% python3 -q
>>> import numpy as np
>>> from numpy import linalg as LA
>>> np.set_printoptions(precision=4, suppress=True, linewidth=100)
>>> def rd(a):
...     return np.round(a, 4) + 0
... 
>>> arr = np.load("sample11.npy")
>>> rd(arr)
array([[  2.1237,   2.7708, -10.2182,   3.8326],
       [ -3.17  ,  -1.2546,  -0.9947,  -2.3011],
       [-13.7286,   2.761 , -12.3077, -14.1337],
       [-19.6396,  -1.4503,  -2.7078, -20.9733],
       [ -0.461 ,  -3.6017,   5.1561,   0.6908],
       [ -5.6913,   0.3197,  -5.214 ,  -5.1061],
       [-13.6877,  -4.5635,   5.765 , -14.3315],
       [ 10.7352,  -3.5882,   6.6155,  13.3802],
       [ 15.3252,  -0.9108,   0.6234,  18.6715],
       [  5.3892,   2.206 ,  -8.3897,   7.5146],
       [-15.3244,   1.8282, -10.2196, -15.9734]])
>>> x = np.array([0, 1, 8, 8])
>>> rd((arr * x).sum(axis=1))
array([ -48.314 ,  -27.6209, -208.7701, -190.8987,   43.1734,  -82.2417,  -73.0954,  156.3775,
        153.4485,   -4.7944, -207.7156])
>>> np.sign((arr @ x).round(6))
array([-1., -1., -1., -1.,  1., -1., -1.,  1.,  1., -1., -1.])
>>> rd(arr @ (2 * x))
array([ -96.628 ,  -55.2418, -417.5402, -381.7974,   86.3469, -164.4834, -146.1907,  312.755 ,
        306.8971,   -9.5888, -415.4312])
>>> x @ arr
Traceback (most recent call last):
  File "<python-input-10>", line 1, in <module>
    x @ arr
    ~~^~~~~
ValueError: matmul: Input operand 1 has a mismatch in its core dimension 0, with gufunc signature (n?,k),(k,m?)->(n?,m?) (size 11 is different from 4)
>>> LA.norm(arr @ x) <= LA.norm(arr, 2) * LA.norm(x) + 1e-9
np.True_
>>> Xs = arr - arr.mean(axis=0)
>>> U, sv, vt = LA.svd(Xs, full_matrices=False)
>>> np.abs(vt[0]).argmax()
np.int64(3)
>>> np.abs(U[:, 0]).argmax()
np.int64(8)
>>> rd(vt[0] * np.sign(vt[0, np.abs(vt[0]).argmax()]))
array([ 0.6555, -0.0207,  0.1384,  0.7422])
>>> f, r1 = arr[4], arr[8]
>>> rd(f @ f)
np.float64(40.2469)
>>> pr = (f @ r1) / (f @ f) * f
>>> rd((r1 - pr) @ f)
np.float64(0.0)
>>> rk = LA.matrix_rank(arr)
>>> rk
np.int64(3)
>>> ns = LA.svd(arr)[2][rk:].T
>>> ns.shape
(4, 1)
>>> [int(LA.matrix_rank(np.delete(arr, i, axis=0))) for i in range(11)]
[3, 3, 3, 3, 3, 3, 3, 3, 3, 3, 3]
>>> LA.matrix_rank(arr.T @ arr), LA.matrix_rank(arr @ arr.T)
(np.int64(3), np.int64(3))
>>> [int(LA.matrix_rank(arr[:i])) for i in range(1, len(arr) + 1)]
[1, 2, 3, 3, 3, 3, 3, 3, 3, 3, 3]
>>> [int(LA.matrix_rank(arr[:, :j + 1])) for j in range(4)]
[1, 2, 3, 3]
>>> rd(arr @ ns)
array([[0.],
       [0.],
       [0.],
       [0.],
       [0.],
       [0.],
       [0.],
       [0.],
       [0.],
       [0.],
       [0.]])
>>> M = np.minimum.outer(np.arange(1, 5), np.arange(1, 5)) * -2
>>> M
array([[-2, -2, -2, -2],
       [-2, -4, -4, -4],
       [-2, -4, -6, -6],
       [-2, -4, -6, -8]])
>>> # symmetric, so the eigenvalues are real
>>> ev, V = LA.eigh(M)
>>> x = np.array([1, 1, 0, 1])
>>> x @ M @ x
np.int64(-30)
>>> x @ M @ x / (x @ x), rd(ev[0]), rd(ev[-1])
(np.float64(-10.0), np.float64(-16.5817), np.float64(-0.5662))
>>> V * np.maximum(ev, 0) @ V.T
array([[0., 0., 0., 0.],
       [0., 0., 0., 0.],
       [0., 0., 0., 0.],
       [0., 0., 0., 0.]])
>>> X = np.loadtxt("test17.csv", delimiter=",")
>>> X
array([[  2.,  -6.,  12.,   9.,   8.,   0.],
       [ -7.,  -1.,   2.,  -8.,  -1.,   7.],
       [  2.,   9., -18.,  -9.,   7.,   6.]])
>>> ang = np.radians(60)
>>> R = np.eye(6)
>>> R[1, 1] = R[2, 2] = np.cos(ang)
>>> R[1, 2], R[2, 1] = -np.sin(ang), np.sin(ang)
>>> rd(R)
array([[ 1.   ,  0.   ,  0.   ,  0.   ,  0.   ,  0.   ],
       [ 0.   ,  0.5  , -0.866,  0.   ,  0.   ,  0.   ],
       [ 0.   ,  0.866,  0.5  ,  0.   ,  0.   ,  0.   ],
       [ 0.   ,  0.   ,  0.   ,  1.   ,  0.   ,  0.   ],
       [ 0.   ,  0.   ,  0.   ,  0.   ,  1.   ,  0.   ],
       [ 0.   ,  0.   ,  0.   ,  0.   ,  0.   ,  1.   ]])
>>> out = X @ R.T
>>> rd(out)
array([[  2.    , -13.3923,   0.8038,   9.    ,   8.    ,   0.    ],
       [ -7.    ,  -2.2321,   0.134 ,  -8.    ,  -1.    ,   7.    ],
       [  2.    ,  20.0885,  -1.2058,  -9.    ,   7.    ,   6.    ]])
>>> mat = np.load("x.npy")
>>> mat
array([[-3.58  , -0.9   , -0.6   ,  1.4   ],
       [ 3.2115,  0.8   , -1.1   , -0.8   ],
       [ 4.37  ,  1.1   ,  0.1   , -0.6   ],
       [ 3.6114,  0.9   , -1.4   ,  0.8   ],
       [-4.8429, -1.2   ,  1.8   , -0.7   ],
       [ 4.0331,  1.    ,  0.3   , -0.2   ],
       [ 1.5717,  0.4   , -0.5   ,  1.8   ],
       [ 7.1799,  1.8   ,  1.6   ,  0.5   ],
       [-3.2074, -0.8   ,  1.2   ,  1.3   ],
       [ 5.1938,  1.3   , -0.2   , -0.4   ],
       [ 5.5983,  1.4   ,  1.1   ,  0.6   ],
       [-8.4179, -2.1   ,  0.5   ,  0.3   ],
       [-0.8032, -0.2   ,  0.2   , -1.    ],
       [-1.6052, -0.4   ,  0.    ,  0.6   ],
       [-8.3748, -2.1   , -1.    , -1.4   ]])
>>> # column 0 is much longer than the rest
>>> rng = np.random.default_rng(4931)
>>> out = mat + rng.integers(-2, 3, (15, 3)) @ rng.integers(-2, 3, (3, 4))
>>> rd(out)
array([[ -9.58  ,  -2.9   ,   1.4   ,  -0.6   ],
       [  3.2115,   0.8   ,   0.9   ,  -0.8   ],
       [ -2.63  ,   2.1   ,   3.1   ,  -9.6   ],
       [  2.6114,   1.9   ,   1.6   ,  -2.2   ],
       [ -5.8429,  -2.2   ,  -1.2   ,   0.3   ],
       [  1.0331,   0.    ,  -0.7   ,  -1.2   ],
       [ -0.4283,   0.4   ,   1.5   ,  -0.2   ],
       [  3.1799,  -0.2   ,   3.6   ,   0.5   ],
       [ -3.2074,  -0.8   ,   3.2   ,   1.3   ],
       [  9.1938,   3.3   ,  -0.2   ,  -0.4   ],
       [  9.5983,   3.4   ,  -4.9   ,   0.6   ],
       [ -6.4179,  -0.1   ,   0.5   ,  -1.7   ],
       [ -1.8032,   0.8   ,  -2.8   ,  -4.    ],
       [ -4.6052,  -1.4   ,   3.    ,  -0.4   ],
       [-15.3748,  -1.1   ,   2.    , -10.4   ]])
>>> rd(LA.svd(out - mat, compute_uv=False))
array([19.9436,  9.5792,  7.3819,  0.    ])
>>> rd(out - mat)
array([[-6., -2.,  2., -2.],
       [ 0.,  0.,  2.,  0.],
       [-7.,  1.,  3., -9.],
       [-1.,  1.,  3., -3.],
       [-1., -1., -3.,  1.],
       [-3., -1., -1., -1.],
       [-2.,  0.,  2., -2.],
       [-4., -2.,  2.,  0.],
       [ 0.,  0.,  2.,  0.],
       [ 4.,  2.,  0.,  0.],
       [ 4.,  2., -6.,  0.],
       [ 2.,  2.,  0., -2.],
       [-1.,  1., -3., -3.],
       [-3., -1.,  3., -1.],
       [-7.,  1.,  3., -9.]])
>>> rd(np.abs(out - mat).sum(axis=1))
array([12.,  2., 20.,  8.,  6.,  6.,  6.,  8.,  2.,  6., 12.,  6.,  8.,  8., 20.])
>>> dist = LA.norm(mat[:, None] - mat[None], axis=-1)
>>> (dist + 1e9 * np.eye(15)).round(6).argmin(axis=1)
array([ 8,  3,  5,  1,  8,  2,  3, 10,  0,  2,  9, 14, 13, 12, 11])
>>> LA.matrix_rank(dist ** 2)
np.int64(6)
>>> G = np.cov(mat, rowvar=False)
>>> np.argwhere(np.triu(np.abs(np.corrcoef(mat.T)) > 0.8, 1))
array([[0, 1]])
>>> np.argsort(-mat.std(axis=0).round(6), kind="stable")
array([0, 1, 2, 3])
>>> rd(np.corrcoef(mat.T))
array([[1.    , 1.    , 0.0279, 0.1064],
       [1.    , 1.    , 0.0303, 0.1068],
       [0.0279, 0.0303, 1.    , 0.0606],
       [0.1064, 0.1068, 0.0606, 1.    ]])
>>> G.shape
(4, 4)
>>> rd(G)
array([[25.7714,  6.4433,  0.1387,  0.5187],
       [ 6.4433,  1.611 ,  0.0376,  0.1302],
       [ 0.1387,  0.0376,  0.9567,  0.0569],
       [ 0.5187,  0.1302,  0.0569,  0.9227]])
>>> rd(mat.std(axis=0))
array([4.9044, 1.2262, 0.9449, 0.928 ])
